In [1]: import numpy as np

In [2]: np.set_printoptions(precision=4, suppress=True, linewidth=120)

In [3]: def rd(a):
   ...:     return np.round(a, 4) + 0
   ...: 

In [4]: E = np.array([[2, 9, 4, 3, 0, 5],
   ...:     [9, 3, 1, 3, 9, 0],
   ...:     [1, 7, 8, 0, 2, 0],
   ...:     [7, 8, 5, 4, 2, 0],
   ...:     [7, 6, 9, 6, 6, 9],
   ...:     [9, 1, 9, 1, 9, 9]])

In [5]: E
Out[5]: 
array([[2, 9, 4, 3, 0, 5],
       [9, 3, 1, 3, 9, 0],
       [1, 7, 8, 0, 2, 0],
       [7, 8, 5, 4, 2, 0],
       [7, 6, 9, 6, 6, 9],
       [9, 1, 9, 1, 9, 9]])

In [6]: vec = np.array([-7, 0, 2, 8, 9, 3])

In [7]: h1 = np.maximum(E @ vec, 0)

In [8]: E * (h1 > 1e-9)[:, None]
Out[8]: 
array([[2, 9, 4, 3, 0, 5],
       [9, 3, 1, 3, 9, 0],
       [1, 7, 8, 0, 2, 0],
       [7, 8, 5, 4, 2, 0],
       [7, 6, 9, 6, 6, 9],
       [9, 1, 9, 1, 9, 9]])

In [9]: np.maximum(E @ vec, 0) - np.maximum(-E @ vec, 0)
Out[9]: array([33, 44, 27, 11, 98, 71])

In [10]: np.flatnonzero(h1 > 1e-9)
Out[10]: array([0, 1, 2, 3, 4, 5])

In [11]: h1
Out[11]: array([33, 44, 27, 11, 98, 71])

In [12]: B = np.array([[7, 1], [0, 2], [5, 1], [1, 8], [1, 9], [7, 1]])

In [13]: B.T @ E.T
Out[13]: 
array([[ 72,  80,  49,  80, 169, 181],
       [ 53, 121,  41,  78, 139, 118]])

In [14]: np.linalg.matrix_rank(E @ B)
Out[14]: np.int64(2)

In [15]: np.vstack([E, B.T]).shape
Out[15]: (8, 6)

In [16]: np.einsum("ij,ij->i", E, E)
Out[16]: array([135, 181, 118, 158, 319, 326])

In [17]: np.einsum("ik,kj->ij", E, B)
Out[17]: 
array([[ 72,  53],
       [ 80, 121],
       [ 49,  41],
       [ 80,  78],
       [169, 139],
       [181, 118]])

In [18]: np.einsum("ij->j", E)
Out[18]: array([35, 34, 36, 17, 28, 23])
